$ python3 -q
>>> import numpy as np
>>> np.set_printoptions(precision=1, suppress=True, linewidth=120, legacy="1.25")
>>> arr = np.loadtxt("data.csv", delimiter=",")
>>> arr
array([[ 2., -1., -2.],
       [ 0.,  1., -3.],
       [ 2., -1.,  2.],
       [ 0.,  1., -3.],
       [ 2.,  1., -8.]])
>>> x = np.array([-3, -8, -4])
>>> rhs = arr @ x
>>> np.linalg.solve(arr.T @ arr, arr.T @ rhs)
array([-3., -8., -4.])
>>> rng = np.random.default_rng(643742)
>>> rhs = rhs + 0.1 * rng.normal(size=5)
>>> rhs
array([ 9.9,  4. , -5.9,  4.1, 18. ])
>>> beta, *_ = np.linalg.lstsq(arr, rhs)
>>> np.round(arr.T @ (rhs - arr @ beta), 1) + 0
array([0., 0., 0.])
>>> np.round(np.linalg.norm(rhs - arr @ beta), 1)
0.0
>>> beta.round()
array([-3., -8., -4.])
>>> A2 = np.c_[arr[:, :1] @ np.array([[2]]), np.array([4, -2, -4, 0, 6])]
>>> A2
array([[ 4.,  4.],
       [ 0., -2.],
       [ 4., -4.],
       [ 0.,  0.],
       [ 4.,  6.]])
>>> np.round(np.linalg.lstsq(arr, A2[:, 0])[0], 1) + 0
array([2., 0., 0.])
>>> np.linalg.matrix_rank(A2)
2
>>> x = np.array([3, 0])
>>> rhs = A2 @ x
>>> np.round(np.linalg.lstsq(A2, rhs)[0], 1) + 0
array([3., 0.])
>>> np.linalg.solve(A2.T @ A2, A2.T @ rhs)
array([3., 0.])
>>> rhs = rhs + 0.1 * rng.normal(size=5)
>>> rhs
array([12. , -0.1, 11.9,  0.1, 12.2])
>>> beta, *_ = np.linalg.lstsq(A2, rhs)
>>> beta.round(1) + 0
array([3., 0.])
>>> [round(float(np.linalg.norm(np.linalg.solve(A2.T @ A2 + lam * np.eye(2), A2.T @ rhs))), 2) for lam in (0, 1, 10, 100)]
[3.0, 2.93, 2.42, 0.98]
>>> lab = rng.permutation(3)
>>> A2 = arr[:, lab] * rng.choice([-1, 1], 3)
>>> A2
array([[ 2., -1.,  2.],
       [ 0.,  1.,  3.],
       [ 2., -1., -2.],
       [ 0.,  1.,  3.],
       [ 2.,  1.,  8.]])
>>> U, _, Vt = np.linalg.svd(arr.T @ A2)
>>> lab
array([0, 1, 2])
>>> np.round(np.linalg.lstsq(arr, A2)[0], 1) + 0
array([[ 1.,  0.,  0.],
       [ 0.,  1.,  0.],
       [ 0.,  0., -1.]])
